In [1]: import numpy as np

In [2]: np.set_printoptions(precision=3, suppress=True, linewidth=120, floatmode="fixed")

In [3]: data = np.loadtxt("sample2.csv", delimiter=",")

In [4]: print(data)
[[ 0.900 -0.700 -0.600  0.000 -0.300 -0.700  0.500  1.700  0.090]
 [-0.100 -1.000  1.000  1.200 -0.700 -1.600  0.000 -0.800  0.420]
 [ 0.200 -1.600 -0.500  0.200  0.000 -1.400  0.100 -0.100  0.012]
 [-0.100 -0.700 -0.400 -1.000  0.400  0.600 -0.100  2.200 -0.381]
 [-0.900 -1.300  1.800  0.800 -0.400 -0.300 -1.200  0.100  0.299]
 [-1.300  1.500 -0.700  0.500  0.700 -0.900  0.100  0.000 -0.660]
 [ 0.400 -1.300  0.900  1.700 -0.800  1.000  0.900 -2.100  0.594]
 [ 1.400  0.100  1.100  0.200  0.600  0.500 -0.200 -0.600 -0.729]
 [ 0.600 -0.300 -0.700  0.700  0.200  0.800 -0.400 -1.100 -0.074]
 [-0.600  1.100  1.700 -0.700 -0.700 -1.300 -1.300 -0.900  0.926]
 [ 1.200 -0.100  0.000 -0.700 -0.100 -0.600  1.300  0.400  0.427]
 [-0.100  2.100 -1.200 -2.000  1.200 -1.200  0.400  1.400 -1.672]
 [ 0.300  0.300 -0.800 -1.700 -0.200  1.000 -0.800  0.700 -0.373]
 [ 0.900  0.800 -0.900  0.400 -1.300  0.100  0.500  2.300  1.403]
 [ 0.500  0.700 -0.900 -1.000  0.300 -1.400  0.100 -1.300 -0.255]
 [-0.200 -0.100 -0.500  0.300 -0.600 -0.200  0.400  2.200  0.847]
 [-0.100 -1.100 -0.900  1.400 -0.100 -0.500 -0.300  1.400 -0.026]
 [ 0.200 -1.300 -1.200  2.000  0.000  1.100  0.700 -1.900  0.208]
 [ 0.500 -1.300  0.900  0.400 -0.300 -1.300  1.400  0.800 -0.185]
 [-1.100 -0.100 -0.900  0.700  1.500 -0.400 -0.100 -1.100 -1.789]
 [ 0.300  1.700  0.800 -1.900 -0.100 -0.100 -0.700  0.400 -0.237]
 [-0.900  1.400  0.000 -0.800 -0.500  1.100  1.200  1.300  0.962]
 [-1.500 -0.800  0.900 -0.800  1.600 -1.900  0.700  0.300 -1.525]
 [ 0.000  0.800  1.500 -0.700  0.100 -1.600  2.000  1.000 -0.084]
 [ 0.300  0.600  0.500 -0.300 -1.300 -1.200 -1.300  0.200  1.209]
 [ 0.300 -0.500  0.600 -0.700  0.200  0.300  0.000  0.300  0.201]
 [ 1.400 -1.400  0.600  1.400  0.700 -1.100 -1.000  0.000 -0.765]
 [-0.200  1.100  0.100 -1.900 -0.500  0.400 -1.700  0.300  0.643]
 [-1.500 -1.000 -0.500  0.300  1.200 -0.100 -1.600  0.300 -0.943]
 [-0.100  0.200 -2.200 -1.000  0.500 -0.600  0.800  0.000 -0.875]
 [ 0.700 -0.800  0.400 -0.500  0.000  0.500  0.400  1.000  0.288]
 [ 0.600 -0.700  2.200  0.100  0.600  0.700 -1.800 -0.900 -0.643]
 [-1.700  0.000 -2.000  0.500 -0.600 -0.900 -0.300 -0.300  0.493]
 [ 0.100 -0.900  0.600 -0.200 -0.600  0.700 -1.200  0.900  0.299]
 [-0.300 -1.200 -0.900  0.600  2.100  0.100  1.400  0.000 -2.480]
 [-0.600  1.000  1.000  1.300 -1.800  0.200 -1.300 -0.900  2.112]
 [-0.900  0.700  0.400 -0.700 -0.300  0.800 -0.400  0.700  0.432]
 [-0.200 -0.100  0.900  0.700  0.300  0.000  0.000 -0.700 -0.164]
 [ 1.000  1.400  0.600  0.200  0.200 -0.400 -0.900  0.400 -0.232]]

In [5]: cent = data[[36, 13]].astype(float)

In [6]: for _ in range(3):
   ...:     labels = np.linalg.norm(data[:, None] - cent, axis=-1).argmin(axis=1)
   ...:     cent = np.array([data[labels == j].mean(axis=0) for j in range(2)])
   ...: 

In [7]: print(labels)
[1 0 0 1 0 0 0 0 0 0 1 0 0 1 0 1 1 0 1 0 0 1 0 1 0 0 0 0 0 0 1 0 0 0 0 0 0 0 0]

In [8]: print(cent[1] - cent[0])
[ 0.411 -0.146 -0.160 -0.127 -0.404 -0.012  1.109  1.661  0.526]

In [9]: print(np.abs(cent[1] - cent[0]).argmax())
7

In [10]: rng = np.random.default_rng(13)

In [11]: labels = rng.permutation(9)

In [12]: other = data[:, labels] * rng.choice([-1, 1], 9)

In [13]: print(other)
[[-0.500 -0.700 -0.700 -0.900  0.300  1.700 -0.600 -0.090  0.000]
 [-0.000 -1.000 -1.600  0.100  0.700 -0.800  1.000 -0.420  1.200]
 [-0.100 -1.600 -1.400 -0.200 -0.000 -0.100 -0.500 -0.012  0.200]
 [ 0.100 -0.700  0.600  0.100 -0.400  2.200 -0.400  0.381 -1.000]
 [ 1.200 -1.300 -0.300  0.900  0.400  0.100  1.800 -0.299  0.800]
 [-0.100  1.500 -0.900  1.300 -0.700  0.000 -0.700  0.660  0.500]
 [-0.900 -1.300  1.000 -0.400  0.800 -2.100  0.900 -0.594  1.700]
 [ 0.200  0.100  0.500 -1.400 -0.600 -0.600  1.100  0.729  0.200]
 [ 0.400 -0.300  0.800 -0.600 -0.200 -1.100 -0.700  0.074  0.700]
 [ 1.300  1.100 -1.300  0.600  0.700 -0.900  1.700 -0.926 -0.700]
 [-1.300 -0.100 -0.600 -1.200  0.100  0.400  0.000 -0.427 -0.700]
 [-0.400  2.100 -1.200  0.100 -1.200  1.400 -1.200  1.672 -2.000]
 [ 0.800  0.300  1.000 -0.300  0.200  0.700 -0.800  0.373 -1.700]
 [-0.500  0.800  0.100 -0.900  1.300  2.300 -0.900 -1.403  0.400]
 [-0.100  0.700 -1.400 -0.500 -0.300 -1.300 -0.900  0.255 -1.000]
 [-0.400 -0.100 -0.200  0.200  0.600  2.200 -0.500 -0.847  0.300]
 [ 0.300 -1.100 -0.500  0.100  0.100  1.400 -0.900  0.026  1.400]
 [-0.700 -1.300  1.100 -0.200 -0.000 -1.900 -1.200 -0.208  2.000]
 [-1.400 -1.300 -1.300 -0.500  0.300  0.800  0.900  0.185  0.400]
 [ 0.100 -0.100 -0.400  1.100 -1.500 -1.100 -0.900  1.789  0.700]
 [ 0.700  1.700 -0.100 -0.300  0.100  0.400  0.800  0.237 -1.900]
 [-1.200  1.400  1.100  0.900  0.500  1.300  0.000 -0.962 -0.800]
 [-0.700 -0.800 -1.900  1.500 -1.600  0.300  0.900  1.525 -0.800]
 [-2.000  0.800 -1.600 -0.000 -0.100  1.000  1.500  0.084 -0.700]
 [ 1.300  0.600 -1.200 -0.300  1.300  0.200  0.500 -1.209 -0.300]
 [-0.000 -0.500  0.300 -0.300 -0.200  0.300  0.600 -0.201 -0.700]
 [ 1.000 -1.400 -1.100 -1.400 -0.700  0.000  0.600  0.765  1.400]
 [ 1.700  1.100  0.400  0.200  0.500  0.300  0.100 -0.643 -1.900]
 [ 1.600 -1.000 -0.100  1.500 -1.200  0.300 -0.500  0.943  0.300]
 [-0.800  0.200 -0.600  0.100 -0.500  0.000 -2.200  0.875 -1.000]
 [-0.400 -0.800  0.500 -0.700 -0.000  1.000  0.400 -0.288 -0.500]
 [ 1.800 -0.700  0.700 -0.600 -0.600 -0.900  2.200  0.643  0.100]
 [ 0.300  0.000 -0.900  1.700  0.600 -0.300 -2.000 -0.493  0.500]
 [ 1.200 -0.900  0.700 -0.100  0.600  0.900  0.600 -0.299 -0.200]
 [-1.400 -1.200  0.100  0.300 -2.100  0.000 -0.900  2.480  0.600]
 [ 1.300  1.000  0.200  0.600  1.800 -0.900  1.000 -2.112  1.300]
 [ 0.400  0.700  0.800  0.900  0.300  0.700  0.400 -0.432 -0.700]
 [-0.000 -0.100  0.000  0.200 -0.300 -0.700  0.900  0.164  0.700]
 [ 0.900  1.400 -0.400 -1.000 -0.200  0.400  0.600  0.232  0.200]]

In [14]: left, _, vt = np.linalg.svd(data.T @ other)

In [15]: print(labels)
[6 1 5 0 4 7 2 8 3]

In [16]: vec = np.array([2, -1, 1, -2, 1, -1, -2, 0, -1])

In [17]: rhs = data @ vec

In [18]: print(np.round(np.linalg.pinv(data) @ data, 3) + 0)
[[1.000 0.000 0.000 0.000 0.000 0.000 0.000 0.000 0.000]
 [0.000 1.000 0.000 0.000 0.000 0.000 0.000 0.000 0.000]
 [0.000 0.000 1.000 0.000 0.000 0.000 0.000 0.000 0.000]
 [0.000 0.000 0.000 1.000 0.000 0.000 0.000 0.000 0.000]
 [0.000 0.000 0.000 0.000 1.000 0.000 0.000 0.000 0.000]
 [0.000 0.000 0.000 0.000 0.000 1.000 0.000 0.000 0.000]
 [0.000 0.000 0.000 0.000 0.000 0.000 1.000 0.000 0.000]
 [0.000 0.000 0.000 0.000 0.000 0.000 0.000 1.000 0.000]
 [0.000 0.000 0.000 0.000 0.000 0.000 0.000 0.000 1.000]]

In [19]: rhs = rhs + 0.05 * rng.normal(size=39)

In [20]: print(rhs)
[ 1.245 -0.145  2.270  2.391  1.785 -3.751 -4.527  4.650 -0.229  3.151  1.389  3.846  3.625 -4.440  3.081 -3.430 -1.721
 -6.197  0.767 -0.551  5.120 -6.509  3.970 -0.129  2.329  2.833  6.493  4.230  2.306 -0.188  2.024  8.066 -5.979  2.867
  0.207 -5.241 -1.434 -0.304  3.426]

In [21]: beta, *_ = np.linalg.lstsq(data, rhs)

In [22]: print([round(float(np.linalg.norm(np.linalg.solve(data.T @ data + lam * np.eye(9), data.T @ rhs))), 2) for lam in (0, 1, 10, 100)])
[4.1, 3.94, 3.01, 0.98]

In [23]: print(beta.round())
[ 2.000 -1.000  1.000 -2.000  1.000 -1.000 -2.000  0.000 -1.000]

In [24]: cen = data - data.mean(axis=0)

In [25]: evecs = np.linalg.svd(cen)[2][:8]

In [26]: other = cen - cen @ evecs.T @ evecs

In [27]: print(np.diag(evecs.T @ evecs))
[0.997 1.000 0.999 1.000 0.455 0.998 0.999 1.000 0.552]

In [28]: print(np.linalg.norm(other, axis=1).round(6).argmax())
12

In [29]: print(round(float(np.linalg.norm(other) / np.linalg.norm(cen)), 3))
0.057

In [30]: P = data @ np.linalg.solve(data.T @ data, data.T)

In [31]: print(np.allclose(P @ P, P))
True

In [32]: print(np.round(np.linalg.eigvalsh(P), 3) + 0)
[0.000 0.000 0.000 0.000 0.000 0.000 0.000 0.000 0.000 0.000 0.000 0.000 0.000 0.000 0.000 0.000 0.000 0.000 0.000
 0.000 0.000 0.000 0.000 0.000 0.000 0.000 0.000 0.000 0.000 0.000 1.000 1.000 1.000 1.000 1.000 1.000 1.000 1.000
 1.000]

In [33]: M = np.load("w.npy")

In [34]: print(M)
[[  6.097  -4.446  20.456   1.653   9.001  13.022]
 [  5.593  -3.502  19.875   2.768  11.367  12.580]
 [ 10.701   3.841 -20.756  13.163  -0.588  -6.729]
 [  9.933   2.239 -20.587  13.752   0.945  -4.660]
 [  8.700  -5.192  18.413   0.783  12.082  12.022]
 [  6.920  -4.621  18.121   3.217  11.234  11.161]
 [ 10.627   1.999 -20.588  12.761  -0.095  -4.850]
 [ 12.156   2.231 -24.080  11.585  -0.913  -6.628]
 [  8.110  -3.807  18.987   2.069  11.190  13.619]
 [ 12.092   4.229 -21.533  13.090  -0.123  -7.553]
 [  6.180  -4.079  18.306   1.070   8.986  10.412]
 [ 12.633   3.148 -22.227  14.280  -1.683  -5.918]
 [ 12.828   0.627 -22.204  11.924  -0.451  -7.086]
 [  7.234  -4.895  19.610   1.172  12.491  10.090]
 [  6.722  -5.543  19.705   0.647  10.045  11.358]
 [ 11.016   1.213 -20.167  13.027  -1.586  -6.236]
 [  6.552  -2.451  17.900   1.153   8.343  11.604]
 [  7.815  -4.267  19.471   0.706   9.825  11.163]
 [  6.408  -3.649  18.754   3.008  11.052  14.002]
 [ 11.982   1.304 -21.074  12.850  -0.530  -6.750]
 [  7.648  -3.613  20.898   1.938  11.080  13.909]
 [ 11.254   1.626 -21.611  12.069  -0.630  -6.775]
 [  8.131  -6.623  19.767   1.035  11.303  11.323]
 [  5.879  -4.135  20.875   3.042   9.516  10.697]
 [  6.815  -4.828  19.611   1.973  11.459  11.663]
 [  6.817  -5.754  17.567   2.754   9.584  11.570]
 [  6.660  -4.560  18.938   1.771  12.368  10.939]
 [ 10.362   2.861 -21.923  10.786   0.037  -7.625]
 [  7.100  -4.643  18.723   3.052  12.070  13.485]
 [  6.314  -3.277  17.728   2.127  10.618  11.355]
 [  8.269   2.647 -21.110  12.680  -1.082  -5.906]
 [  6.940  -3.193  19.182   2.240  10.982  11.525]
 [ 12.170   1.973 -22.125  11.854  -0.160  -5.103]
 [  8.133  -5.737  18.560   2.071  11.613  12.006]
 [ 11.361   1.420 -23.105  11.035   0.380  -6.466]
 [  6.950  -3.603  17.705   2.423   9.106  12.721]]

In [35]: t3 = np.stack([M, 4 * M, M[::-1]])

In [36]: print(np.linalg.matrix_rank(t3.reshape(3, -1)))
2

In [37]: print(t3.shape)
(3, 36, 6)

In [38]: print(np.einsum("bij,cij->bc", t3, t3))
[[ 26558.022 106232.089  -1439.122]
 [106232.089 424928.356  -5756.489]
 [ -1439.122  -5756.489  26558.022]]

In [39]: print(np.linalg.matrix_rank(t3))
[6 6 6]

In [40]: print(np.linalg.norm(t3, axis=(1, 2)))
[162.966 651.865 162.966]
